$ ipython --no-banner

In [1]: import numpy as np

In [2]: np.set_printoptions(precision=2, suppress=True, linewidth=100, sign=" ")

In [3]: F = np.loadtxt("m.csv", delimiter=",")

In [4]: F
Out[4]: 
array([[-1.18, -0.31, -2.74],
       [-1.31,  0.96,  2.52],
       [ 2.89, -0.77,  0.18],
       [-2.36,  1.02,  1.54],
       [-1.1 ,  0.92,  2.63],
       [ 2.25, -0.17,  1.97],
       [ 2.78, -0.55,  0.98],
       [ 0.96,  0.39,  2.81],
       [-2.88,  0.82,  0.07],
       [ 2.05, -1.03, -1.94],
       [-2.27,  0.18, -1.95],
       [-2.54,  1.  ,  1.25],
       [ 0.83,  0.43,  2.85],
       [-2.45,  0.29, -1.71],
       [ 1.71, -1.  , -2.25],
       [ 2.25, -1.03, -1.69],
       [ 1.96, -0.02,  2.27],
       [ 2.19, -1.03, -1.77],
       [-2.87,  0.67, -0.58],
       [ 2.17, -1.03, -1.8 ],
       [ 2.24, -1.03, -1.71],
       [-2.88,  0.84,  0.16],
       [-1.99,  0.04, -2.24],
       [-1.67, -0.11, -2.49],
       [-0.12, -0.65, -2.93],
       [ 0.97, -0.9 , -2.69],
       [ 1.42, -0.97, -2.46],
       [-0.55,  0.82,  2.83],
       [-0.05,  0.69,  2.92]])

In [5]: left, sig, Vh = np.linalg.svd(F)

In [6]: np.argmax(sig[:-1] / (sig[1:] + 1e-6)) + 1
Out[6]: np.int64(2)

In [7]: B = left[:, :2] @ np.diag(sig[:2]) @ Vh[:2]

In [8]: round(np.linalg.norm(F - B, 2), 2), np.round(sig[2], 2)
Out[8]: (np.float64(0.0), np.float64(0.0))

In [9]: round(np.linalg.norm(F - B) / np.linalg.norm(F), 2)
Out[9]: np.float64(0.0)

In [10]: np.round(np.abs(F - B).max(), 2)
Out[10]: np.float64(0.0)

In [11]: np.linalg.matrix_rank(B)
Out[11]: np.int64(2)

In [12]: cov = np.cov(F, rowvar=False)

In [13]: round(float(np.corrcoef(F[:, 0], F[:, 1])[0, 1]), 2)
Out[13]: -0.76

In [14]: np.median(F, axis=0)
Out[14]: array([-0.05, -0.02, -0.58])

In [15]: np.round(np.linalg.eigvalsh(cov)[::-1], 2) + 0
Out[15]: array([ 5.14,  4.14,  0.  ])

In [16]: cov
Out[16]: 
array([[ 4.13, -1.2 , -0.18],
       [-1.2 ,  0.59,  1.11],
       [-0.18,  1.11,  4.55]])

In [17]: cov.shape
Out[17]: (3, 3)

In [18]: rank = np.linalg.matrix_rank(F)

In [19]: rank
Out[19]: np.int64(2)

In [20]: ns = np.linalg.svd(F)[2][rank:].T

In [21]: np.allclose(F @ ns, 0)
Out[21]: True

In [22]: [int(np.linalg.matrix_rank(np.delete(F, i, axis=0))) for i in range(29)]
Out[22]: 
[2,
 2,
 2,
 2,
 2,
 2,
 2,
 2,
 2,
 2,
 2,
 2,
 2,
 2,
 2,
 2,
 2,
 2,
 2,
 2,
 2,
 2,
 2,
 2,
 2,
 2,
 2,
 2,
 2]

In [23]: ns.shape
Out[23]: (3, 1)

In [24]: ns[:, 0] / ns[np.abs(ns[:, 0]).round(6).argmax(), 0]
Out[24]: array([ 0.28,  1.  , -0.23])

In [25]: B = F / np.sqrt((F ** 2).mean(axis=1, keepdims=True))

In [26]: np.linalg.matrix_rank(B) == np.linalg.matrix_rank(F)
Out[26]: np.True_

In [27]: np.linalg.matrix_rank(F - F.mean(axis=1, keepdims=True))
Out[27]: np.int64(2)

In [28]: B[14]
Out[28]: array([ 0.99, -0.58, -1.3 ])

In [29]: np.linalg.norm(B, axis=1)
Out[29]: 
array([ 1.73,  1.73,  1.73,  1.73,  1.73,  1.73,  1.73,  1.73,  1.73,  1.73,  1.73,  1.73,  1.73,
        1.73,  1.73,  1.73,  1.73,  1.73,  1.73,  1.73,  1.73,  1.73,  1.73,  1.73,  1.73,  1.73,
        1.73,  1.73,  1.73])

In [30]: mat = np.load("mat.npy")

In [31]: mat
Out[31]: 
array([[ 1,  0,  0, -1,  0],
       [ 0,  1,  2,  0,  1],
       [ 0,  0,  1,  0,  1],
       [-2,  0,  0, -2,  0],
       [ 0,  2,  2,  0,  0]])

In [32]: # splits into 2 blocks

In [33]: left, sig, Vh = np.linalg.svd(mat)

In [34]: V = Vh[:(sig > 1e-8).sum()]

In [35]: rng = np.random.default_rng(35)

In [36]: x0 = mat[2] + 5 * mat[0] + rng.integers(2) * np.eye(5)[4]

In [37]: x0
Out[37]: array([ 5.,  0.,  1., -5.,  1.])

In [38]: np.diag(V.T @ V)
Out[38]: array([ 1.  ,  0.67,  0.67,  1.  ,  0.67])

In [39]: np.round(V.T @ V, 2) + 0
Out[39]: 
array([[ 1.  ,  0.  ,  0.  ,  0.  ,  0.  ],
       [ 0.  ,  0.67,  0.33,  0.  , -0.33],
       [ 0.  ,  0.33,  0.67,  0.  ,  0.33],
       [ 0.  ,  0.  ,  0.  ,  1.  ,  0.  ],
       [ 0.  , -0.33,  0.33,  0.  ,  0.67]])

In [40]: np.allclose(V.T @ V @ x0, x0)
Out[40]: True

In [41]: B = np.array([[3, 3], [-3, 2]])

In [42]: Z = np.kron(B, mat)

In [43]: Z
Out[43]: 
array([[ 3,  0,  0, -3,  0,  3,  0,  0, -3,  0],
       [ 0,  3,  6,  0,  3,  0,  3,  6,  0,  3],
       [ 0,  0,  3,  0,  3,  0,  0,  3,  0,  3],
       [-6,  0,  0, -6,  0, -6,  0,  0, -6,  0],
       [ 0,  6,  6,  0,  0,  0,  6,  6,  0,  0],
       [-3,  0,  0,  3,  0,  2,  0,  0, -2,  0],
       [ 0, -3, -6,  0, -3,  0,  2,  4,  0,  2],
       [ 0,  0, -3,  0, -3,  0,  0,  2,  0,  2],
       [ 6,  0,  0,  6,  0, -4,  0,  0, -4,  0],
       [ 0, -6, -6,  0,  0,  0,  4,  4,  0,  0]])

In [44]: round(float(np.linalg.norm(Z, 2)), 2), round(float(np.linalg.norm(B, 2) * np.linalg.norm(mat, 2)), 2)
Out[44]: (16.53, 16.53)

In [45]: mat @ mat
Out[45]: 
array([[ 3,  0,  0,  1,  0],
       [ 0,  3,  6,  0,  3],
       [ 0,  2,  3,  0,  1],
       [ 2,  0,  0,  6,  0],
       [ 0,  2,  6,  0,  4]])

In [46]: np.round(np.linalg.det(mat), 2)
Out[46]: np.float64(0.0)

In [47]: (mat != 0).astype(int)
Out[47]: 
array([[ 1,  0,  0,  1,  0],
       [ 0,  1,  1,  0,  1],
       [ 0,  0,  1,  0,  1],
       [ 1,  0,  0,  1,  0],
       [ 0,  1,  1,  0,  0]])

In [48]: np.round(np.sort(np.linalg.eigvals(mat).real), 2) + 0
Out[48]: array([-2.56, -1.  ,  0.  ,  1.56,  3.  ])
